% python3 -q
>>> import numpy as np
>>> np.set_printoptions(suppress=True, linewidth=120)
>>> W0 = np.loadtxt("case1.csv", delimiter=",")
>>> W0
array([[-1.2,  0. ,  0. ,  0.6, -1.2,  1. ,  1.1,  2.5],
       [-0.7,  1. ,  1. ,  0.8,  0.9,  0.7, -0.7,  0.2],
       [ 0.1,  0.6, -0.1, -1.3, -0.9, -0.5, -0.5,  1.3],
       [ 1.2,  0.1,  0.1,  0.1, -1.2, -0.5,  1.5,  1.2],
       [ 0.9, -0.9,  0.5,  1.2, -1.1,  0.6,  0.2,  0.2],
       [ 1.1,  0.5,  2.5,  1.7, -2.6, -0.4, -1.1, -1.6],
       [ 0.4, -0.2, -0.9,  0.8, -0.2,  1.6,  0.7, -0.1],
       [-0.5,  0.7, -1.4, -2.7, -0.7, -0.1,  0.3,  0.3],
       [ 0.9, -2. , -0.2,  0.2, -1.3,  1. ,  0. , -0.2],
       [-0.4,  1.5, -0.7,  0. , -0.3, -2.6, -1.5,  0.2],
       [-0.1,  2.2, -0.6,  0.1,  2.5,  0.5, -0.5, -0.6],
       [ 1.1, -0.9, -0.7,  0.2,  1.4,  1.1, -1.7, -1.9],
       [-1.5, -1.3, -1.2, -1.2,  1.7, -1.2, -0.6, -0.7],
       [-0.1,  0.1, -0.1, -1.7, -0.6,  1.3,  1.5,  0.5],
       [-0.9,  1.9, -2.2, -0.7,  0.5, -1.6,  0. ,  0. ]])
>>> W0.ravel(order="F")
array([-1.2, -0.7,  0.1,  1.2,  0.9,  1.1,  0.4, -0.5,  0.9, -0.4, -0.1,  1.1, -1.5, -0.1, -0.9,  0. ,  1. ,  0.6,
        0.1, -0.9,  0.5, -0.2,  0.7, -2. ,  1.5,  2.2, -0.9, -1.3,  0.1,  1.9,  0. ,  1. , -0.1,  0.1,  0.5,  2.5,
       -0.9, -1.4, -0.2, -0.7, -0.6, -0.7, -1.2, -0.1, -2.2,  0.6,  0.8, -1.3,  0.1,  1.2,  1.7,  0.8, -2.7,  0.2,
        0. ,  0.1,  0.2, -1.2, -1.7, -0.7, -1.2,  0.9, -0.9, -1.2, -1.1, -2.6, -0.2, -0.7, -1.3, -0.3,  2.5,  1.4,
        1.7, -0.6,  0.5,  1. ,  0.7, -0.5, -0.5,  0.6, -0.4,  1.6, -0.1,  1. , -2.6,  0.5,  1.1, -1.2,  1.3, -1.6,
        1.1, -0.7, -0.5,  1.5,  0.2, -1.1,  0.7,  0.3,  0. , -1.5, -0.5, -1.7, -0.6,  1.5,  0. ,  2.5,  0.2,  1.3,
        1.2,  0.2, -1.6, -0.1,  0.3, -0.2,  0.2, -0.6, -1.9, -0.7,  0.5,  0. ])
>>> W0.reshape(15, 9)
Traceback (most recent call last):
  File "<python-input-5>", line 1, in <module>
    W0.reshape(15, 9)
    ~~~~~~~~~~^^^^^^^
ValueError: cannot reshape array of size 120 into shape (15,9)
>>> blk = W0.reshape(15, 2, -1)
>>> blk[:, 0]
array([[-1.2,  0. ,  0. ,  0.6],
       [-0.7,  1. ,  1. ,  0.8],
       [ 0.1,  0.6, -0.1, -1.3],
       [ 1.2,  0.1,  0.1,  0.1],
       [ 0.9, -0.9,  0.5,  1.2],
       [ 1.1,  0.5,  2.5,  1.7],
       [ 0.4, -0.2, -0.9,  0.8],
       [-0.5,  0.7, -1.4, -2.7],
       [ 0.9, -2. , -0.2,  0.2],
       [-0.4,  1.5, -0.7,  0. ],
       [-0.1,  2.2, -0.6,  0.1],
       [ 1.1, -0.9, -0.7,  0.2],
       [-1.5, -1.3, -1.2, -1.2],
       [-0.1,  0.1, -0.1, -1.7],
       [-0.9,  1.9, -2.2, -0.7]])
>>> np.round(blk.sum(axis=1), 1)
array([[-2.4,  1. ,  1.1,  3.1],
       [ 0.2,  1.7,  0.3,  1. ],
       [-0.8,  0.1, -0.6,  0. ],
       [ 0. , -0.4,  1.6,  1.3],
       [-0.2, -0.3,  0.7,  1.4],
       [-1.5,  0.1,  1.4,  0.1],
       [ 0.2,  1.4, -0.2,  0.7],
       [-1.2,  0.6, -1.1, -2.4],
       [-0.4, -1. , -0.2,  0. ],
       [-0.7, -1.1, -2.2,  0.2],
       [ 2.4,  2.7, -1.1, -0.5],
       [ 2.5,  0.2, -2.4, -1.7],
       [ 0.2, -2.5, -1.8, -1.9],
       [-0.7,  1.4,  1.4, -1.2],
       [-0.4,  0.3, -2.2, -0.7]])
>>> np.einsum("ihd,jhd->hij", blk, blk).shape
(2, 15, 15)
>>> blk.transpose(1, 0, 2)
array([[[-1.2,  0. ,  0. ,  0.6],
        [-0.7,  1. ,  1. ,  0.8],
        [ 0.1,  0.6, -0.1, -1.3],
        [ 1.2,  0.1,  0.1,  0.1],
        [ 0.9, -0.9,  0.5,  1.2],
        [ 1.1,  0.5,  2.5,  1.7],
        [ 0.4, -0.2, -0.9,  0.8],
        [-0.5,  0.7, -1.4, -2.7],
        [ 0.9, -2. , -0.2,  0.2],
        [-0.4,  1.5, -0.7,  0. ],
        [-0.1,  2.2, -0.6,  0.1],
        [ 1.1, -0.9, -0.7,  0.2],
        [-1.5, -1.3, -1.2, -1.2],
        [-0.1,  0.1, -0.1, -1.7],
        [-0.9,  1.9, -2.2, -0.7]],

       [[-1.2,  1. ,  1.1,  2.5],
        [ 0.9,  0.7, -0.7,  0.2],
        [-0.9, -0.5, -0.5,  1.3],
        [-1.2, -0.5,  1.5,  1.2],
        [-1.1,  0.6,  0.2,  0.2],
        [-2.6, -0.4, -1.1, -1.6],
        [-0.2,  1.6,  0.7, -0.1],
        [-0.7, -0.1,  0.3,  0.3],
        [-1.3,  1. ,  0. , -0.2],
        [-0.3, -2.6, -1.5,  0.2],
        [ 2.5,  0.5, -0.5, -0.6],
        [ 1.4,  1.1, -1.7, -1.9],
        [ 1.7, -1.2, -0.6, -0.7],
        [-0.6,  1.3,  1.5,  0.5],
        [ 0.5, -1.6,  0. ,  0. ]]])
>>> other = W0 / np.sqrt((W0 ** 2).mean(axis=1, keepdims=True))
>>> np.round(W0 - W0.mean(axis=1, keepdims=True), 1) + 0
array([[-1.6, -0.4, -0.4,  0.2, -1.6,  0.6,  0.8,  2.2],
       [-1.1,  0.6,  0.6,  0.4,  0.5,  0.3, -1.1, -0.2],
       [ 0.3,  0.8,  0.1, -1.1, -0.7, -0.3, -0.3,  1.5],
       [ 0.9, -0.2, -0.2, -0.2, -1.5, -0.8,  1.2,  0.9],
       [ 0.7, -1.1,  0.3,  1. , -1.3,  0.4,  0. ,  0. ],
       [ 1.1,  0.5,  2.5,  1.7, -2.6, -0.4, -1.1, -1.6],
       [ 0.1, -0.5, -1.2,  0.5, -0.5,  1.3,  0.4, -0.4],
       [ 0. ,  1.2, -0.9, -2.2, -0.2,  0.4,  0.8,  0.8],
       [ 1.1, -1.8,  0. ,  0.4, -1.1,  1.2,  0.2,  0. ],
       [ 0.1,  2. , -0.2,  0.5,  0.2, -2.1, -1. ,  0.7],
       [-0.5,  1.8, -1. , -0.3,  2.1,  0.1, -0.9, -1. ],
       [ 1.3, -0.7, -0.5,  0.4,  1.6,  1.3, -1.5, -1.7],
       [-0.8, -0.6, -0.5, -0.5,  2.4, -0.5,  0.1,  0. ],
       [-0.2,  0. , -0.2, -1.8, -0.7,  1.2,  1.4,  0.4],
       [-0.5,  2.3, -1.8, -0.3,  0.9, -1.2,  0.4,  0.4]])
>>> other[3].round(1)
array([ 1.3,  0.1,  0.1,  0.1, -1.3, -0.5,  1.6,  1.3])
>>> np.linalg.matrix_rank(other) == np.linalg.matrix_rank(W0)
np.True_
>>> rng = np.random.default_rng(111)
>>> data = rng.normal(size=(36, 3)) + 20 * np.array([2, 0, 0])
>>> data.round(1) + 0
array([[39.7, -0.8,  0.1],
       [39.3,  0.2,  2.4],
       [40.4,  0.8, -0.8],
       [39.1,  0.8, -1. ],
       [39.1,  0.4, -0.5],
       [40.6, -0.9,  0.9],
       [37.7, -0.9, -1.3],
       [40.2, -1.5,  1. ],
       [39. ,  1. ,  0. ],
       [41. ,  1.1, -0.6],
       [40.1,  0.7,  0.2],
       [41.3,  1.3, -0.3],
       [38.2,  0. ,  1.4],
       [39.7, -0.4, -0.4],
       [40.6,  1.4, -1.9],
       [40.7, -0.6, -1.5],
       [41. , -0.3, -0.6],
       [39.9, -1. ,  0.6],
       [39.3,  2. ,  0.6],
       [39.6, -0.1, -1. ],
       [40.6,  0.6, -1.9],
       [40.2,  0.7,  0.9],
       [39.6, -0.6,  0. ],
       [40.8,  0.5,  0.3],
       [39.8, -0.8, -1.5],
       [40.4, -0.4,  0.3],
       [42.6, -1.4,  1.3],
       [39.1, -0.3, -0.6],
       [40.1,  0.6,  0.4],
       [41.9, -0.3,  1.1],
       [39.7, -0.7,  0.2],
       [38.7,  1.4,  1.6],
       [39.8, -1.2,  0.8],
       [40.3,  0.9, -0.6],
       [40.5,  0.8,  2.3],
       [39.4,  1.1, -0.3]])
>>> round(np.linalg.norm(W0[3] - W0[1]), 1)
np.float64(4.2)
>>> round(np.linalg.norm(W0, 1), 1), np.round(np.linalg.norm(W0, np.inf), 1)
(np.float64(17.1), np.float64(11.5))
>>> round(np.linalg.norm(W0[3], 1), 1), np.round(np.linalg.norm(W0[3], np.inf), 1)
(np.float64(5.9), np.float64(1.5))
>>> round(np.linalg.norm(W0, "nuc"), 1)
np.float64(31.2)
>>> np.round(np.linalg.norm(W0, axis=1), 1)
array([3.4, 2.2, 2.3, 2.6, 2.2, 4.6, 2.2, 3.3, 2.8, 3.5, 3.5, 3.5, 3.5, 2.7, 3.5])
>>> np.linalg.norm(W0, axis=1).argmax()
np.int64(5)
>>> np.round(np.linalg.norm(W0) ** 2 / np.linalg.norm(W0, 2) ** 2, 1)
np.float64(3.1)
>>> z = data[:, 2] > np.median(data[:, 2])
>>> u = data[z].mean(axis=0) - data[~z].mean(axis=0)
>>> np.argsort(-np.abs(u).round(6), kind="stable")
array([2, 1, 0])
>>> z.astype(int)
array([1, 1, 0, 0, 0, 1, 0, 1, 0, 0, 1, 0, 1, 0, 0, 0, 0, 1, 1, 0, 0, 1, 0, 1, 0, 1, 1, 0, 1, 1, 1, 1, 1, 0, 1, 0])
>>> W2 = data[[17, 13]].astype(float)
>>> for _ in range(4):
...     z = np.linalg.norm(data[:, None] - W2, axis=-1).argmin(axis=1)
...     W2 = np.array([data[z == j].mean(axis=0) for j in range(2)])
... 
>>> z
array([0, 0, 1, 1, 1, 0, 1, 0, 1, 1, 1, 1, 0, 1, 1, 1, 1, 0, 1, 1, 1, 0, 0, 1, 1, 0, 0, 1, 1, 0, 0, 0, 0, 1, 0, 1])
>>> np.abs(W2[1] - W2[0]).argmax()
np.int64(2)
>>> Xc = data - data.mean(axis=0)
>>> vecs = np.linalg.svd(Xc)[2][:1]
>>> other = Xc - Xc @ vecs.T @ vecs
>>> np.round(other.std(axis=0), 1)
array([0.9, 0.8, 0.3])
>>> other = np.c_[data[:, :2] @ np.array([[3, 1], [1, 1]]), np.array([-3, 3, 2, 3, 0, 0, 0, 0, 1, -2, 2, 3, -3, 3, 2, -1, -1, 0, 0, -2, -3, -3, 2, -1, -2, 1, 3, 0, -3, -2, -2, -2, 1, 2, -1, 1])]
>>> other.round(1)
array([[118.2,  38.9,  -3. ],
       [118.2,  39.5,   3. ],
       [122.1,  41.2,   2. ],
       [118.1,  39.9,   3. ],
       [117.6,  39.5,   0. ],
       [121. ,  39.7,   0. ],
       [112.3,  36.9,   0. ],
       [119. ,  38.7,   0. ],
       [118. ,  40. ,   1. ],
       [124.3,  42.2,  -2. ],
       [121.2,  40.9,   2. ],
       [125.2,  42.6,   3. ],
       [114.5,  38.1,  -3. ],
       [118.6,  39.3,   3. ],
       [123.1,  42. ,   2. ],
       [121.6,  40.2,  -1. ],
       [122.7,  40.7,  -1. ],
       [118.8,  39. ,   0. ],
       [120. ,  41.3,   0. ],
       [118.7,  39.5,  -2. ],
       [122.4,  41.2,  -3. ],
       [121.2,  40.9,  -3. ],
       [118.3,  39. ,   2. ],
       [122.8,  41.3,  -1. ],
       [118.6,  39. ,  -2. ],
       [120.9,  40. ,   1. ],
       [126.4,  41.2,   3. ],
       [117.1,  38.9,   0. ],
       [120.9,  40.7,  -3. ],
       [125.3,  41.5,  -2. ],
       [118.5,  39.1,  -2. ],
       [117.5,  40.1,  -2. ],
       [118.2,  38.6,   1. ],
       [121.8,  41.2,   2. ],
       [122.3,  41.3,  -1. ],
       [119.4,  40.5,   1. ]])
>>> np.round(np.linalg.norm(other - data @ np.linalg.lstsq(data, other)[0], axis=0), 1) + 0
array([ 0. ,  0. , 11.9])
>>> np.round(np.linalg.norm(np.linalg.qr(data)[0].T @ other, axis=0) ** 2 / ((other ** 2).sum(axis=0) + 1e-12), 1) + 0
array([1., 1., 0.])
>>> m1 = np.load("m.npy")
>>> m1
array([[-1. , -0.8,  0.4,  0.5, -0.8,  0.9,  0.7],
       [-1.2, -0.8, -0.3,  0.6, -0.2,  0.5,  0.6],
       [ 1.6, -1.4,  0.1, -0.4,  0. ,  1. ,  0.2],
       [-0.4,  0.2, -1. , -0.5, -0.9,  0.9, -1.1],
       [ 2.1,  0.1, -0.8,  0.6,  0.6,  0.2, -1. ],
       [-2. , -0.2,  0.4, -1.3, -1.4,  0. ,  0. ],
       [-0.7,  0.2,  0.3,  0.1,  0.4,  1.2,  0.7],
       [-1.1,  1.2,  0.5, -1.3, -1. , -0.9,  0.5],
       [-1. ,  0.5, -1.3, -0.7, -1.1,  0.5,  1.7],
       [-0.9,  2. ,  0. , -2.8, -1.7, -0.9, -0.8],
       [ 0.2,  0. , -1.5,  1.5, -0.3,  0.3, -1.5]])
>>> other = np.c_[m1[:, :3] @ np.array([[9, 1, 5], [1, 2, 7], [7, 3, 3]]), np.array([3, -2, -1, -1, 3, -2, 3, -2, 0, 1, 2])]
>>> other.round(1)
array([[ -7. ,  -1.4,  -9.4,   3. ],
       [-13.7,  -3.7, -12.5,  -2. ],
       [ 13.7,  -0.9,  -1.5,  -1. ],
       [-10.4,  -3. ,  -3.6,  -1. ],
       [ 13.4,  -0.1,   8.8,   3. ],
       [-15.4,  -1.2, -10.2,  -2. ],
       [ -4. ,   0.6,  -1.2,   3. ],
       [ -5.2,   2.8,   4.4,  -2. ],
       [-17.6,  -3.9,  -5.4,   0. ],
       [ -6.1,   3.1,   9.5,   1. ],
       [ -8.7,  -4.3,  -3.5,   2. ]])
>>> np.linalg.matrix_rank(np.c_[m1, other])
np.int64(8)
>>> np.round(np.linalg.norm(np.linalg.qr(m1)[0].T @ other, axis=0) ** 2 / ((other ** 2).sum(axis=0) + 1e-12), 1)
array([1. , 1. , 1. , 0.7])
>>> np.linalg.matrix_rank(other)
np.int64(4)
